% python3 -q
>>> import numpy as np
>>> from numpy import linalg as LA
>>> np.set_printoptions(precision=2, suppress=True, linewidth=100)
>>> def tidy(a):
...     return np.round(a, 2) + 0
... 
>>> m1 = np.load("mat.npy")
>>> print(m1)
[[ -2.5   0.8   0.1  -2. ]
 [  0.   -0.5  -0.4  18. ]
 [ -0.6   0.6  -0.3 -18. ]
 [  0.2  -0.9   0.9 -18. ]
 [  0.8  -0.3   0.8  44. ]]
>>> Y = np.c_[m1[:, :1] @ np.array([[0]]), np.array([3, 2, 0, 3, 2])]
>>> print(Y)
[[0. 3.]
 [0. 2.]
 [0. 0.]
 [0. 3.]
 [0. 2.]]
>>> print(tidy(LA.norm(LA.qr(m1)[0].T @ Y, axis=0) ** 2 / ((Y ** 2).sum(axis=0) + 1e-12)))
[0.   0.91]
>>> W0 = np.load("w.npy")
>>> print(W0)
[[  5.65  -1.37   1.18  -0.25  -0.23]
 [ -3.77  -0.52  -4.99 -10.72   0.9 ]
 [  1.71  -3.97   0.17  -1.76  -1.87]
 [ -0.85  -2.39  -2.17  -1.08  -1.83]
 [ -3.7    0.25  -2.31   3.73  -1.75]
 [ -0.95   0.07  -3.24   4.15  -1.58]
 [ -1.84   2.22  -2.89   8.4   -3.1 ]
 [  0.44  -3.13   0.71   1.77  -0.72]
 [ -4.49  -0.34  -0.15  -2.05   3.44]
 [ -2.48  -0.32   2.09   3.33  -2.7 ]
 [ -4.14   1.18  -1.48   3.88   2.58]
 [  0.42   1.82  -1.     2.2    0.02]
 [  2.46  -5.93   0.2  -11.99   6.37]]
>>> Z = W0[[3, 5]].astype(float)
>>> for _ in range(4):
...     lab = LA.norm(W0[:, None] - Z, axis=-1).argmin(axis=1)
...     Z = np.array([W0[lab == j].mean(axis=0) for j in range(2)])
... 
>>> print(lab)
[0 0 0 0 1 1 1 1 0 1 1 1 0]
>>> print(np.abs(Z[1] - Z[0]).argmax())
3
>>> print(np.bincount(lab))
[6 7]
>>> print(tidy(Z[1] - Z[0]))
[-1.87  2.72 -0.2   8.56 -2.17]
